In [1]: import numpy as np

In [2]: from numpy import linalg as LA

In [3]: np.set_printoptions(suppress=True, linewidth=200)

In [4]: E = np.loadtxt("test17.csv", delimiter=",")

In [5]: E.round(2)
Out[5]: 
array([[ 0.92, -0.38],
       [-0.38, -0.92]])

In [6]: evals, vecs = LA.eig(E)

In [7]: np.round(np.sort(LA.eigvals(E.T)), 2)
Out[7]: array([-1.,  1.])

In [8]: np.round(E @ vecs[:, 0] - evals[0] * vecs[:, 0], 2) + 0
Out[8]: array([0., 0.])

In [9]: np.round(np.sort(LA.eigvals(LA.inv(E))), 2)
Out[9]: array([-1.,  1.])

In [10]: x = np.array([0, -1])

In [11]: np.round(np.abs(LA.eigvals(E)), 2)
Out[11]: array([1., 1.])

In [12]: np.round(LA.norm(x), 2), round(LA.norm(E @ x), 2)
Out[12]: (np.float64(1.0), np.float64(1.0))

In [13]: np.trace(E)
Out[13]: np.float64(0.0)

In [14]: np.round(E @ E, 2) + 0
Out[14]: 
array([[1., 0.],
       [0., 1.]])

In [15]: np.allclose(E @ E.T, E.T @ E)
Out[15]: True

In [16]: np.round(LA.matrix_power(E, 2), 2) + 0
Out[16]: 
array([[1., 0.],
       [0., 1.]])

In [17]: np.allclose(E, E.T)
Out[17]: True

In [18]: np.round((E + E.T) / 2, 2)
Out[18]: 
array([[ 0.92, -0.38],
       [-0.38, -0.92]])

In [19]: W2 = np.sign(np.array([[-5, -8, 6, -1], [-6, -7, 0, 2], [2, 7, 3, -5], [3, 8, 9, -4]]))

In [20]: B = (np.tril(W2, -1) + np.eye(4)) @ (np.triu(W2, 1) + np.eye(4))

In [21]: evals = np.array([1, -2, 1, -2])

In [22]: feats = np.rint(B * evals @ LA.inv(B)) + 0

In [23]: feats
Out[23]: 
array([[ 4.,  3.,  0.,  0.],
       [-6., -5.,  0.,  0.],
       [ 0.,  0., -2.,  3.],
       [ 0.,  0.,  0.,  1.]])

In [24]: feats.reshape(-1, 2)
Out[24]: 
array([[ 4.,  3.],
       [ 0.,  0.],
       [-6., -5.],
       [ 0.,  0.],
       [ 0.,  0.],
       [-2.,  3.],
       [ 0.,  0.],
       [ 0.,  1.]])

In [25]: feats.ravel(order="F")
Out[25]: array([ 4., -6.,  0.,  0.,  3., -5.,  0.,  0.,  0.,  0., -2.,  0.,  0.,  0.,  3.,  1.])

In [26]: blk = feats.reshape(4, 2, -1)

In [27]: np.einsum("ihd,ihd->ih", blk, blk)
Out[27]: 
array([[25.,  0.],
       [61.,  0.],
       [ 0., 13.],
       [ 0.,  1.]])

In [28]: blk.sum(axis=1)
Out[28]: 
array([[ 4.,  3.],
       [-6., -5.],
       [-2.,  3.],
       [ 0.,  1.]])

In [29]: blk[:, 0]
Out[29]: 
array([[ 4.,  3.],
       [-6., -5.],
       [ 0.,  0.],
       [ 0.,  0.]])

In [30]: np.swapaxes(blk, 1, 2)[1]
Out[30]: 
array([[-6.,  0.],
       [-5.,  0.]])

In [31]: A = np.load("data.npy")

In [32]: A
Out[32]: 
array([[-4.52,  8.94,  0.51],
       [-0.36,  1.88, -1.67],
       [-0.59,  1.  , -2.3 ],
       [-6.69, -2.96,  4.36],
       [-5.78, -4.12,  5.32],
       [-0.87,  1.89, -1.23],
       [-3.42, -4.14,  3.27],
       [-0.57,  1.08, -2.14],
       [-3.91,  9.45, -0.56],
       [-3.68,  9.93, -1.82],
       [-1.06,  0.73, -0.92],
       [-0.27, -0.07, -3.34],
       [-5.33,  8.02, -1.27],
       [-2.39, 10.03, -0.21],
       [-4.86,  9.68, -0.51],
       [-5.44, -5.58,  5.53],
       [-7.03, -4.38,  6.42],
       [-5.95,  7.81, -0.18]])

In [33]: C2 = np.cov(A, rowvar=False)

In [34]: C2.round(2)
Out[34]: 
array([[  5.62,   0.7 ,  -5.32],
       [  0.7 ,  32.71, -10.62],
       [ -5.32, -10.62,   9.24]])

In [35]: np.round(A.std(axis=0), 2)
Out[35]: array([2.3 , 5.56, 2.95])

In [36]: np.round(np.polyfit(A[:, 2], A[:, 0], 1), 2)
Out[36]: array([-0.58, -3.19])

In [37]: np.round(LA.eigvalsh(C2)[::-1], 2)
Out[37]: array([37.02,  9.98,  0.57])

In [38]: np.argwhere(np.triu(np.abs(np.corrcoef(A.T)) > 0.8, 1))
Out[38]: array([], shape=(0, 2), dtype=int64)

In [39]: C2.shape
Out[39]: (3, 3)

In [40]: np.argsort(-A.std(axis=0).round(6), kind="stable")
Out[40]: array([1, 2, 0])

In [41]: np.round(np.corrcoef(A.T), 2)
Out[41]: 
array([[ 1.  ,  0.05, -0.74],
       [ 0.05,  1.  , -0.61],
       [-0.74, -0.61,  1.  ]])

In [42]: np.round(np.median(A, axis=0), 2)
Out[42]: array([-3.8 ,  1.48, -0.54])

In [43]: Xs = A - A.mean(axis=0)

In [44]: U, sv, VT = LA.svd(Xs, full_matrices=False)

In [45]: np.round(np.abs(VT[-1]), 2)
Out[45]: array([0.7 , 0.21, 0.69])

In [46]: (np.sign(U[:, 0]) == np.sign(U[0, 0])).astype(int)
Out[46]: array([1, 1, 0, 0, 0, 1, 0, 0, 1, 1, 0, 0, 1, 1, 1, 0, 0, 1])

In [47]: np.round(sv ** 2 / (sv ** 2).sum(), 2)
Out[47]: array([0.78, 0.21, 0.01])

In [48]: LA.matrix_rank(Xs)
Out[48]: np.int64(3)

In [49]: lab = A[:, 1] > np.median(A[:, 1])

In [50]: f = A[lab].mean(axis=0) - A[~lab].mean(axis=0)

In [51]: lab.astype(int)
Out[51]: array([1, 1, 0, 0, 0, 1, 0, 0, 1, 1, 0, 0, 1, 1, 1, 0, 0, 1])

In [52]: rng = np.random.default_rng(712)

In [53]: lab = rng.permutation(3)

In [54]: B = A[:, lab] * rng.choice([-1, 1], 3)

In [55]: B
Out[55]: 
array([[ -0.51,  -8.94,  -4.52],
       [  1.67,  -1.88,  -0.36],
       [  2.3 ,  -1.  ,  -0.59],
       [ -4.36,   2.96,  -6.69],
       [ -5.32,   4.12,  -5.78],
       [  1.23,  -1.89,  -0.87],
       [ -3.27,   4.14,  -3.42],
       [  2.14,  -1.08,  -0.57],
       [  0.56,  -9.45,  -3.91],
       [  1.82,  -9.93,  -3.68],
       [  0.92,  -0.73,  -1.06],
       [  3.34,   0.07,  -0.27],
       [  1.27,  -8.02,  -5.33],
       [  0.21, -10.03,  -2.39],
       [  0.51,  -9.68,  -4.86],
       [ -5.53,   5.58,  -5.44],
       [ -6.42,   4.38,  -7.03],
       [  0.18,  -7.81,  -5.95]])

In [56]: U, _, VT = LA.svd(A.T @ B)

In [57]: lab
Out[57]: array([2, 1, 0])

In [58]: np.round(LA.lstsq(A, B)[0], 2) + 0
Out[58]: 
array([[ 0.,  0.,  1.],
       [ 0., -1.,  0.],
       [-1.,  0.,  0.]])

In [59]: Xs = A - A.mean(axis=0)

In [60]: vecs = LA.svd(Xs)[2][:2]

In [61]: B = Xs - Xs @ vecs.T @ vecs

In [62]: LA.norm(B, axis=1).round(6).argmax()
Out[62]: np.int64(13)

In [63]: np.round(B.std(axis=0), 2)
Out[63]: array([0.51, 0.16, 0.5 ])

In [64]: np.round(np.diag(vecs.T @ vecs), 2)
Out[64]: array([0.52, 0.96, 0.53])

In [65]: np.round((Xs @ vecs.T).std(axis=0), 2)
Out[65]: array([5.91, 3.07])

In [66]: np.round(np.cov(Xs @ vecs.T, rowvar=False), 2) + 0
Out[66]: 
array([[37.02,  0.  ],
       [ 0.  ,  9.98]])

In [67]: mat = np.load("dump.npy")

In [68]: mat
Out[68]: 
array([[1, 0, 0],
       [0, 2, 0],
       [0, 2, 1]])

In [69]: evals, vecs = LA.eig(mat)

In [70]: np.prod(evals)
Out[70]: np.float64(2.0)

In [71]: np.round(np.sort(LA.eigvals(LA.inv(mat))), 2)
Out[71]: array([0.5, 1. , 1. ])

In [72]: hat = np.triu(np.array([[-1, 0, -2], [2, 1, 0], [-2, -2, 0]]), 1) + np.eye(3)

In [73]: B = hat @ mat @ LA.inv(hat)

In [74]: np.poly(B)
Out[74]: array([ 1., -4.,  5., -2.])

In [75]: lab = rng.permutation(3)

In [76]: B = mat[:, lab] * rng.choice([-1, 1], 3)

In [77]: B
Out[77]: 
array([[ 0, -1,  0],
       [ 0,  0, -2],
       [-1,  0, -2]])

In [78]: U, _, VT = LA.svd(mat.T @ B)

In [79]: np.round(U @ VT, 2) + 0
Out[79]: 
array([[ 0., -1.,  0.],
       [ 0.,  0., -1.],
       [-1.,  0.,  0.]])

In [80]: np.round(LA.lstsq(mat, B)[0], 2) + 0
Out[80]: 
array([[ 0., -1.,  0.],
       [ 0.,  0., -1.],
       [-1.,  0.,  0.]])

In [81]: O = mat.astype(float).copy()

In [82]: for j in range(3):
    ...:     O[:, j] -= O[:, :j] @ (O[:, :j].T @ O[:, j])
    ...:     O[:, j] /= LA.norm(O[:, j])
    ...: 

In [83]: O.round(2)
Out[83]: 
array([[ 1.  ,  0.  ,  0.  ],
       [ 0.  ,  0.71, -0.71],
       [ 0.  ,  0.71,  0.71]])

In [84]: np.round(O.T @ O, 2) + 0
Out[84]: 
array([[1., 0., 0.],
       [0., 1., 0.],
       [0., 0., 1.]])

In [85]: np.round(O.T @ mat, 2) + 0
Out[85]: 
array([[1.  , 0.  , 0.  ],
       [0.  , 2.83, 0.71],
       [0.  , 0.  , 0.71]])

In [86]: t = np.sort(rng.uniform(-2, 2, 15))

In [87]: X = np.c_[t, t ** 2, t ** 3] @ np.array([[4, 0, 5], [5, 4, 3], [4, 4, 1]])

In [88]: X.round(2)
Out[88]: 
array([[-19.25, -15.25,  -5.88],
       [ -8.91,  -5.13,  -4.24],
       [ -2.89,   0.07,  -2.96],
       [ -2.53,   0.29,  -2.82],
       [ -2.49,   0.31,  -2.81],
       [ -1.89,   0.56,  -2.49],
       [ -1.35,   0.54,  -2.  ],
       [ -1.3 ,   0.52,  -1.94],
       [ -1.27,   0.51,  -1.9 ],
       [  0.42,   0.04,   0.49],
       [  0.51,   0.06,   0.6 ],
       [  3.19,   1.18,   2.96],
       [ 16.83,  11.01,  11.  ],
       [ 36.22,  27.17,  20.05],
       [ 40.22,  30.62,  21.79]])

In [89]: f = np.array([3, 1, 3])

In [90]: np.round(np.correlate(X[14], X[7], "full"), 2)
Out[90]: array([-78.05, -38.39, -78.52, -28.38, -28.31])
